$ python -q
>>> import numpy as np
>>> np.set_printoptions(precision=2, suppress=True, linewidth=140, sign=" ")
>>> mat = np.load("sample15.npy")
>>> mat
array([[  0.9 ,  -0.1 ,   4.48,   0.2 ,   0.2 ],
       [  0.8 ,   0.9 ,   3.97,   1.5 ,  -0.2 ],
       [ -0.8 ,  -2.3 ,  -3.98,   1.  ,   0.7 ],
       [  0.6 ,  -0.6 ,   3.02,   0.5 ,   0.5 ],
       [  1.5 ,   0.4 ,   7.5 ,  -0.1 ,  -1.1 ],
       [ -0.4 ,  -1.3 ,  -1.99,  -0.4 ,  -2.3 ],
       [  1.  ,  -0.8 ,   4.99,   0.7 ,  -0.3 ],
       [  0.1 ,   0.5 ,   0.51,   0.2 ,   0.4 ],
       [ -0.4 ,  -0.4 ,  -2.  ,  -1.7 ,   1.5 ],
       [ -1.3 ,  -0.1 ,  -6.52,  -0.9 ,  -0.1 ],
       [  0.8 ,   0.3 ,   4.03,  -1.2 ,   1.1 ],
       [ -0.5 ,   0.7 ,  -2.53,   1.2 ,   0.  ],
       [ -2.  ,  -0.1 , -10.01,   0.4 ,   0.5 ],
       [  0.1 ,   0.9 ,   0.49,   0.2 ,   0.3 ],
       [  2.2 ,   0.7 ,  10.99,   1.1 ,  -0.4 ],
       [ -0.1 ,  -0.9 ,  -0.47,   1.7 ,   0.2 ],
       [ -0.7 ,  -1.4 ,  -3.43,  -2.3 ,   1.1 ],
       [ -0.8 ,   0.9 ,  -4.01,   0.2 ,  -0.8 ],
       [ -1.7 ,  -0.1 ,  -8.48,  -0.3 ,  -0.4 ],
       [ -1.3 ,   0.9 ,  -6.53,  -0.4 ,   2.4 ],
       [  0.  ,   0.3 ,   0.03,   0.9 ,   2.  ],
       [  1.  ,  -0.7 ,   4.99,  -0.2 ,  -0.9 ],
       [  0.4 ,  -0.9 ,   1.99,  -0.5 ,  -1.8 ],
       [  1.8 ,  -0.8 ,   9.01,   0.2 ,  -0.1 ],
       [ -0.1 ,   0.1 ,  -0.47,   0.3 ,   0.3 ],
       [  2.3 ,  -0.5 ,  11.51,   0.3 ,  -0.6 ],
       [  0.5 ,  -1.4 ,   2.49,   1.4 ,   0.3 ]])
>>> def softmax(z):
...     e = np.exp(z - z.max(axis=-1, keepdims=True))
...     return e / e.sum(axis=-1, keepdims=True)
... 
>>> np.round(softmax(10 * mat[26]), 2) + 0
array([ 0.,  0.,  1.,  0.,  0.])
>>> softmax(mat[26] + 2)
array([ 0.09,  0.01,  0.62,  0.21,  0.07])
>>> softmax(mat[26])
array([ 0.09,  0.01,  0.62,  0.21,  0.07])
>>> S = mat @ mat.T / np.sqrt(5)
>>> softmax(S)[26] @ mat
array([ 2.24, -0.16, 11.23,  0.53, -0.52])
>>> cov = np.cov(mat, rowvar=False)
>>> np.round(np.linalg.eigvalsh(cov)[::-1], 2) + 0
array([ 32.7 ,   1.04,   0.88,   0.62,   0.  ])
>>> mat.std(axis=0)
array([ 1.1 ,  0.83,  5.49,  0.93,  1.01])
>>> round(np.corrcoef(mat[:, 1], mat[:, 0])[0, 1], 2)
np.float64(0.01)
>>> cov.shape
(5, 5)
>>> U, sig, Vt = np.linalg.svd(mat)
>>> sig
array([ 29.41,   5.2 ,   4.78,   4.27,   0.02])
>>> other = U[:, :4] @ np.diag(sig[:4]) @ Vt[:4]
>>> np.linalg.matrix_rank(other)
np.int64(4)
>>> other.round(2) + 0
array([[  0.9 ,  -0.1 ,   4.48,   0.2 ,   0.2 ],
       [  0.8 ,   0.9 ,   3.97,   1.5 ,  -0.2 ],
       [ -0.8 ,  -2.3 ,  -3.98,   1.  ,   0.7 ],
       [  0.6 ,  -0.6 ,   3.02,   0.5 ,   0.5 ],
       [  1.5 ,   0.4 ,   7.5 ,  -0.1 ,  -1.1 ],
       [ -0.4 ,  -1.3 ,  -1.99,  -0.4 ,  -2.3 ],
       [  1.  ,  -0.8 ,   4.99,   0.7 ,  -0.3 ],
       [  0.1 ,   0.5 ,   0.51,   0.2 ,   0.4 ],
       [ -0.4 ,  -0.4 ,  -2.  ,  -1.7 ,   1.5 ],
       [ -1.3 ,  -0.1 ,  -6.52,  -0.9 ,  -0.1 ],
       [  0.8 ,   0.3 ,   4.03,  -1.2 ,   1.1 ],
       [ -0.5 ,   0.7 ,  -2.53,   1.2 ,   0.  ],
       [ -2.  ,  -0.1 , -10.01,   0.4 ,   0.5 ],
       [  0.1 ,   0.9 ,   0.49,   0.2 ,   0.3 ],
       [  2.2 ,   0.7 ,  10.99,   1.1 ,  -0.4 ],
       [ -0.09,  -0.9 ,  -0.47,   1.7 ,   0.2 ],
       [ -0.69,  -1.4 ,  -3.43,  -2.3 ,   1.1 ],
       [ -0.8 ,   0.9 ,  -4.01,   0.2 ,  -0.8 ],
       [ -1.7 ,  -0.1 ,  -8.48,  -0.3 ,  -0.4 ],
       [ -1.31,   0.9 ,  -6.53,  -0.4 ,   2.4 ],
       [  0.01,   0.3 ,   0.03,   0.9 ,   2.  ],
       [  1.  ,  -0.7 ,   4.99,  -0.2 ,  -0.9 ],
       [  0.4 ,  -0.9 ,   1.99,  -0.5 ,  -1.8 ],
       [  1.8 ,  -0.8 ,   9.01,   0.2 ,  -0.1 ],
       [ -0.09,   0.1 ,  -0.47,   0.3 ,   0.3 ],
       [  2.3 ,  -0.5 ,  11.51,   0.3 ,  -0.6 ],
       [  0.5 ,  -1.4 ,   2.49,   1.4 ,   0.3 ]])
>>> round(np.abs(mat - other).max(), 2)
np.float64(0.01)
>>> z = mat[:, 0] > np.median(mat[:, 0])
>>> f = mat[z].mean(axis=0) - mat[~z].mean(axis=0)
>>> f
array([ 1.81, -0.14,  9.04,  0.32, -0.66])
>>> np.argsort(-np.linalg.norm(mat, axis=0).round(6), kind="stable")[:3]
array([ 2,  0,  4])
>>> np.linalg.matrix_rank(mat, rtol=0.1)
np.int64(4)
>>> [round(float(x), 2) for x in np.linalg.svd(mat, compute_uv=False)[:3]]
[29.41, 5.2, 4.78]
>>> np.linalg.cond(mat) > 100
np.True_
>>> rng = np.random.default_rng(75)
>>> ang = rng.uniform(0, 2 * np.pi, 26)
>>> O, _ = np.linalg.qr(np.array([[1.1, 0.2], [-0.6, 1.1], [0.8, 1.2], [0.2, 0.3]]))
>>> A = 20 * np.c_[np.cos(ang), np.sin(ang)] @ O.T
>>> A
array([[ -2.35, -13.23, -14.37,  -3.59],
       [ -7.54,  -8.12, -16.15,  -4.04],
       [  6.64,   9.18,  15.99,   4.  ],
       [  4.94,  10.97,  15.5 ,   3.88],
       [-13.81,  13.61,  -4.74,  -1.19],
       [ -1.17,  15.55,  12.15,   3.04],
       [-13.6 ,  14.03,  -4.12,  -1.03],
       [-14.2 ,  12.6 ,  -6.1 ,  -1.53],
       [-10.59,  16.85,   1.96,   0.49],
       [-14.54,   6.75, -11.6 ,  -2.9 ],
       [ 13.08, -14.86,   2.77,   0.69],
       [ -7.42,  17.41,   6.26,   1.57],
       [-14.37,   5.72, -12.3 ,  -3.07],
       [ -8.63,  -6.72, -16.24,  -4.06],
       [-14.7 ,   9.32,  -9.56,  -2.39],
       [-14.7 ,   8.6 , -10.18,  -2.54],
       [ -7.29,  17.41,   6.41,   1.6 ],
       [ -8.97,  17.31,   4.31,   1.08],
       [ 12.54, -15.5 ,   1.56,   0.39],
       [  6.4 ,   9.44,  15.94,   3.98],
       [ -8.53,  17.37,   4.89,   1.22],
       [-14.7 ,   9.51,  -9.38,  -2.35],
       [ -3.34, -12.43, -14.85,  -3.71],
       [  9.46, -17.22,  -3.63,  -0.91],
       [ 13.66, -13.93,   4.28,   1.07],
       [ -5.45, -10.45, -15.67,  -3.92]])
>>> # null space of dimension 2
>>> U, sig, Vt = np.linalg.svd(A)
>>> np.argmax(sig[:-1] / (sig[1:] + 1e-6)) + 1
np.int64(2)
>>> other = U[:, :2] @ np.diag(sig[:2]) @ Vt[:2]
>>> round(np.abs(A - other).max(), 2)
np.float64(0.0)
>>> d = np.linalg.norm(A[:, None] - A[None], axis=-1)
>>> np.linalg.norm(A, axis=1)
array([ 20.,  20.,  20.,  20.,  20.,  20.,  20.,  20.,  20.,  20.,  20.,  20.,  20.,  20.,  20.,  20.,  20.,  20.,  20.,  20.,  20.,  20.,
        20.,  20.,  20.,  20.])
>>> K = np.array([[-2.7, 0.0, 0.5, 2.0], [0.3, 0.3, 2.0, 0.6], [0.7, 2.0, -1.9, -0.1]])
>>> other = K + rng.integers(-2, 3, (3, 2)) @ rng.integers(-2, 3, (2, 4))
>>> other
array([[ 0.3, -6. ,  2.5,  0. ],
       [ 3.3, -5.7,  4. , -1.4],
       [ 0.7,  2. , -5.9,  3.9]])
>>> np.abs(other - K).sum(axis=1)
array([ 13.,  13.,   8.])
>>> np.linalg.matrix_rank(other - K, tol=1e-8)
np.int64(2)
>>> other = K / np.sqrt((K ** 2).mean(axis=1, keepdims=True))
>>> K - K.mean(axis=1, keepdims=True)
array([[-2.65,  0.05,  0.55,  2.05],
       [-0.5 , -0.5 ,  1.2 , -0.2 ],
       [ 0.52,  1.82, -2.08, -0.28]])
>>> np.linalg.norm(K, axis=0)
array([ 2.81,  2.02,  2.8 ,  2.09])
>>> round(float(np.linalg.norm(K) ** 2 / np.linalg.norm(K, 2) ** 2), 2)
1.71
>>> np.linalg.norm(K, axis=1).argmax()
np.int64(0)
>>> round(np.linalg.norm(K, 1), 2), round(float(np.linalg.norm(K, np.inf)), 2)
(np.float64(4.4), 5.2)
>>> np.round(np.linalg.norm(K, 2), 2)
np.float64(3.76)
>>> t3 = np.stack([K, 3 * K, K[::-1]])
>>> np.linalg.matrix_rank(t3.reshape(3, -1))
np.int64(2)
>>> t3.shape
(3, 3, 4)
>>> np.linalg.matrix_rank(t3)
array([ 3,  3,  3])
>>> X = np.array([[4, 1, 2], [1, 0, 2], [2, 2, 2]])
>>> X
array([[ 4,  1,  2],
       [ 1,  0,  2],
       [ 2,  2,  2]])
>>> cov = X.T @ X
>>> (X @ X.T).shape
(3, 3)
>>> cov
array([[ 21,   8,  14],
       [  8,   5,   6],
       [ 14,   6,  12]])
>>> np.trace(cov), (X ** 2).sum()
(np.int64(38), np.int64(38))
>>> vec = np.ones(3)
>>> for _ in range(5):
...     vec = cov @ vec
...     vec /= np.linalg.norm(vec)
...     print(round(vec @ cov @ vec, 2))
... 
34.58
34.58
34.58
34.58
34.58
>>> round(np.linalg.eigvalsh(cov)[-1], 2)
np.float64(34.58)
>>> evals, vecs = np.linalg.eigh(X)
>>> vec = np.array([1, 1, 0])
>>> np.abs(X).sum(axis=1).max(), round(float(np.abs(evals).max()), 2)
(np.int64(7), 5.88)
>>> vecs * np.abs(evals) @ vecs.T
array([[ 4.01,  1.1 ,  1.93],
       [ 1.1 ,  1.74,  0.86],
       [ 1.93,  0.86,  2.74]])
>>> np.linalg.eigvalsh(X[1:, 1:])
array([-1.24,  3.24])
